$ ipython --no-banner

In [1]: import numpy as np

In [2]: np.set_printoptions(suppress=True, linewidth=200)

In [3]: def rd(a):
   ...:     return np.round(a, 2) + 0
   ...: 

In [4]: M2 = np.array([[8, 9, 0, 5, 7, 3],
   ...:     [7, 1, 3, 8, 6, 9],
   ...:     [0, 3, 9, 6, 8, 3],
   ...:     [1, 7, 3, 8, 4, 5],
   ...:     [0, 5, 2, 2, 0, 4],
   ...:     [1, 3, 4, 1, 9, 1]])

In [5]: J = np.tril(M2)

In [6]: J
Out[6]: 
array([[8, 0, 0, 0, 0, 0],
       [7, 1, 0, 0, 0, 0],
       [0, 3, 9, 0, 0, 0],
       [1, 7, 3, 8, 0, 0],
       [0, 5, 2, 2, 0, 0],
       [1, 3, 4, 1, 9, 1]])

In [7]: J @ J
Out[7]: 
array([[64,  0,  0,  0,  0,  0],
       [63,  1,  0,  0,  0,  0],
       [21, 30, 81,  0,  0,  0],
       [65, 72, 51, 64,  0,  0],
       [37, 25, 24, 16,  0,  0],
       [31, 70, 61, 27,  9,  1]])

In [8]: np.prod(np.diag(J)), rd(np.linalg.det(J))
Out[8]: (np.int64(0), np.float64(0.0))

In [9]: M2 = J[0, 0] * J[1:] - np.outer(J[1:, 0], J[0])

In [10]: M2
Out[10]: 
array([[ 0,  8,  0,  0,  0,  0],
       [ 0, 24, 72,  0,  0,  0],
       [ 0, 56, 24, 64,  0,  0],
       [ 0, 40, 16, 16,  0,  0],
       [ 0, 24, 32,  8, 72,  8]])

In [11]: np.linalg.matrix_rank(M2), np.linalg.matrix_rank(J)
Out[11]: (np.int64(4), np.int64(5))

In [12]: print(np.flatnonzero(~M2.round(6).any(axis=1)))
[]

In [13]: print(rd(J[:, 0] / J[0, 0]))
[1.   0.88 0.   0.12 0.   0.12]

In [14]: X = np.load("data.npy")

In [15]: X
Out[15]: 
array([[ 0,  2, -3, -1,  0],
       [ 2,  2,  2,  2, -3],
       [-3,  2, -2, -1,  3],
       [-1,  2, -1,  2,  0],
       [ 0, -3,  3,  0,  6]])

In [16]: M2 = np.linalg.inv(X)

In [17]: print(rd(np.linalg.det(X) * np.linalg.det(M2)))
1.0

In [18]: rd(np.linalg.inv(M2))
Out[18]: 
array([[ 0.,  2., -3., -1.,  0.],
       [ 2.,  2.,  2.,  2., -3.],
       [-3.,  2., -2., -1.,  3.],
       [-1.,  2., -1.,  2.,  0.],
       [ 0., -3.,  3.,  0.,  6.]])

In [19]: rd(np.linalg.cond(X))
Out[19]: np.float64(6.71)

In [20]: print(np.allclose(M2, X.T))
False

In [21]: rd(M2)
Out[21]: 
array([[ 0.43,  0.11, -0.25, -0.02,  0.18],
       [ 0.11,  0.31,  0.25, -0.13,  0.03],
       [-0.25,  0.25,  0.25, -0.25,  0.  ],
       [-0.02, -0.13, -0.25,  0.49,  0.06],
       [ 0.18,  0.03,  0.  ,  0.06,  0.18]])

In [22]: rd(X @ M2)
Out[22]: 
array([[1., 0., 0., 0., 0.],
       [0., 1., 0., 0., 0.],
       [0., 0., 1., 0., 0.],
       [0., 0., 0., 1., 0.],
       [0., 0., 0., 0., 1.]])

In [23]: mat = np.load("sample19.npy")

In [24]: mat
Out[24]: 
array([[4, 0, 0, 0, 0, 0],
       [8, 1, 0, 0, 0, 0],
       [3, 7, 9, 0, 0, 0],
       [9, 3, 4, 7, 0, 0],
       [4, 0, 7, 8, 7, 0],
       [6, 1, 2, 0, 4, 5]])

In [25]: M2 = mat / np.linalg.norm(mat, axis=1, keepdims=True)

In [26]: gram = M2 @ M2.T

In [27]: rd(np.degrees(np.arccos(np.clip(gram[4, 1], -1, 1))))
Out[27]: np.float64(72.69)

In [28]: np.argwhere(np.triu(np.abs(gram) > 0.95, 1))
Out[28]: array([[0, 1]])

In [29]: rd(np.linalg.norm(M2, axis=1))
Out[29]: array([1., 1., 1., 1., 1., 1.])

In [30]: x = np.array([5, 5, 3, 3, -2, 8])

In [31]: np.sign((mat @ x).round(6))
Out[31]: array([1, 1, 1, 1, 1, 1])

In [32]: print(mat @ (2 * x))
[ 40  90 154 186 102 146]

In [33]: mat @ np.eye(6)[3]
Out[33]: array([0., 0., 0., 7., 8., 0.])

In [34]: mat * x
Out[34]: 
array([[ 20,   0,   0,   0,   0,   0],
       [ 40,   5,   0,   0,   0,   0],
       [ 15,  35,  27,   0,   0,   0],
       [ 45,  15,  12,  21,   0,   0],
       [ 20,   0,  21,  24, -14,   0],
       [ 30,   5,   6,   0,  -8,  40]])

In [35]: print(mat @ x)
[20 45 77 93 51 73]

In [36]: M2 = np.linalg.inv(mat)

In [37]: np.allclose(M2, mat.T)
Out[37]: False

In [38]: rd(np.linalg.slogdet(mat)[0])
Out[38]: np.float64(1.0)

In [39]: mat @ mat
Out[39]: 
array([[ 16,   0,   0,   0,   0,   0],
       [ 40,   1,   0,   0,   0,   0],
       [ 95,  70,  81,   0,   0,   0],
       [135,  52,  64,  49,   0,   0],
       [137,  73, 144, 112,  49,   0],
       [ 84,  20,  56,  32,  48,  25]])

In [40]: np.linalg.matrix_power(mat, 2)
Out[40]: 
array([[ 16,   0,   0,   0,   0,   0],
       [ 40,   1,   0,   0,   0,   0],
       [ 95,  70,  81,   0,   0,   0],
       [135,  52,  64,  49,   0,   0],
       [137,  73, 144, 112,  49,   0],
       [ 84,  20,  56,  32,  48,  25]])

In [41]: data = np.load("w.npy")

In [42]: data
Out[42]: 
array([[0, 2, 8],
       [2, 2, 8],
       [0, 2, 8],
       [3, 0, 0],
       [3, 0, 0]])

In [43]: rd(data @ np.linalg.pinv(data) @ data)
Out[43]: 
array([[0., 2., 8.],
       [2., 2., 8.],
       [0., 2., 8.],
       [3., 0., 0.],
       [3., 0., 0.]])

In [44]: np.abs(np.diag(np.linalg.qr(data)[1])) > 1e-9
Out[44]: array([ True,  True, False])

In [45]: np.linalg.lstsq(data[:-1].T, data[-1])[2]
Out[45]: np.int32(2)

In [46]: arr = np.load("out11.npy")

In [47]: print(rd(arr))
[[-2.6  -2.34  1.4  -0.11]
 [-2.34  3.09  0.4  -0.46]
 [ 1.4   0.4  -0.27 -0.65]
 [-0.11 -0.46 -0.65  1.78]]

In [48]: vals, V = np.linalg.eigh(arr)

In [49]: x = np.array([0, -2, -1, 2])

In [50]: rd(x @ arr @ x / (x @ x)), rd(vals[0]), vals[-1]
Out[50]: (np.float64(3.01), np.float64(-4.0), np.float64(4.0))

In [51]: (np.sign(V[:, -1].round(6)) == np.sign(V[0, -1].round(6))).astype(int)
Out[51]: array([1, 0, 0, 1])

In [52]: rd(np.linalg.eigvalsh(arr[1:, 1:]))
Out[52]: array([-0.48,  1.75,  3.33])

In [53]: M2 = np.array([[4, 1, 2, 4, -3, 2],
    ...:     [5, -5, 0, 4, 2, 5],
    ...:     [0, 3, -2, -5, 4, 0],
    ...:     [-3, -2, 3, -5, 5, -1],
    ...:     [-5, 0, 1, -4, 4, -4],
    ...:     [5, -4, -1, -1, 5, -3]])

In [54]: M2[-1] = M2[0]

In [55]: M = M2 + 0.1 * np.eye(6)

In [56]: M
Out[56]: 
array([[ 4.1,  1. ,  2. ,  4. , -3. ,  2. ],
       [ 5. , -4.9,  0. ,  4. ,  2. ,  5. ],
       [ 0. ,  3. , -1.9, -5. ,  4. ,  0. ],
       [-3. , -2. ,  3. , -4.9,  5. , -1. ],
       [-5. ,  0. ,  1. , -4. ,  4.1, -4. ],
       [ 4. ,  1. ,  2. ,  4. , -3. ,  2.1]])

In [57]: np.allclose(M @ M.T, M.T @ M)
Out[57]: False

In [58]: (M - M.T) / 2
Out[58]: 
array([[ 0. , -2. ,  1. ,  3.5,  1. , -1. ],
       [ 2. ,  0. , -1.5,  3. ,  1. ,  2. ],
       [-1. ,  1.5,  0. , -4. ,  1.5, -1. ],
       [-3.5, -3. ,  4. ,  0. ,  4.5, -2.5],
       [-1. , -1. , -1.5, -4.5,  0. , -0.5],
       [ 1. , -2. ,  1. ,  2.5,  0.5,  0. ]])

In [59]: print(rd(np.abs(np.linalg.eigvals(M)).max()))
6.74

In [60]: rd(np.trace(M))
Out[60]: np.float64(-1.4)

In [61]: x = np.array([3, 3, 1, 1, 0, 0])

In [62]: rd(M * x)
Out[62]: 
array([[ 12.3,   3. ,   2. ,   4. ,   0. ,   0. ],
       [ 15. , -14.7,   0. ,   4. ,   0. ,   0. ],
       [  0. ,   9. ,  -1.9,  -5. ,   0. ,   0. ],
       [ -9. ,  -6. ,   3. ,  -4.9,   0. ,   0. ],
       [-15. ,   0. ,   1. ,  -4. ,   0. ,   0. ],
       [ 12. ,   3. ,   2. ,   4. ,   0. ,   0. ]])

In [63]: rd(M @ x)
Out[63]: array([ 21.3,   4.3,   2.1, -16.9, -18. ,  21. ])

In [64]: rd(M @ (2 * x))
Out[64]: array([ 42.6,   8.6,   4.2, -33.8, -36. ,  42. ])

In [65]: print(rd((M * x).sum(axis=1)))
[ 21.3   4.3   2.1 -16.9 -18.   21. ]

In [66]: A = np.load("a.npy")

In [67]: A
Out[67]: 
array([[ 0,  0,  0],
       [ 1,  1,  1],
       [ 1,  1,  1],
       [ 1,  1,  1],
       [ 0,  0,  0],
       [ 0,  0,  0],
       [ 1,  1,  1],
       [ 0,  0,  0],
       [ 2, -3, -3],
       [ 0,  0,  0],
       [ 1,  3, -3],
       [ 2, -3, -3],
       [ 3, -2, -2],
       [ 2,  4, -2],
       [ 0,  0,  0],
       [ 2,  4, -2],
       [ 0,  0,  0],
       [ 2,  4, -2],
       [ 0,  0,  0],
       [ 0,  0,  0]])

In [68]: # row 2 repeats row 1

In [69]: Uu, sv, Vh = np.linalg.svd(J)

In [70]: V = Vh[:(sv > 1e-8).sum()]

In [71]: rng = np.random.default_rng(6974)

In [72]: x = J[2] + -2 * J[1] + rng.integers(2) * np.eye(6)[0]

In [73]: x
Out[73]: array([-14.,   1.,   9.,   0.,   0.,   0.])

In [74]: np.allclose(V.T @ V @ x, x)
Out[74]: True

In [75]: rd(V.T @ V)
Out[75]: 
array([[1.  , 0.  , 0.  , 0.  , 0.  , 0.  ],
       [0.  , 1.  , 0.  , 0.  , 0.  , 0.  ],
       [0.  , 0.  , 1.  , 0.  , 0.  , 0.  ],
       [0.  , 0.  , 0.  , 1.  , 0.  , 0.  ],
       [0.  , 0.  , 0.  , 0.  , 0.99, 0.11],
       [0.  , 0.  , 0.  , 0.  , 0.11, 0.01]])

In [76]: rd(np.linalg.norm(x - V.T @ V @ x))
Out[76]: np.float64(0.0)

In [77]: print(np.linalg.matrix_rank(np.vstack([J, x])))
5
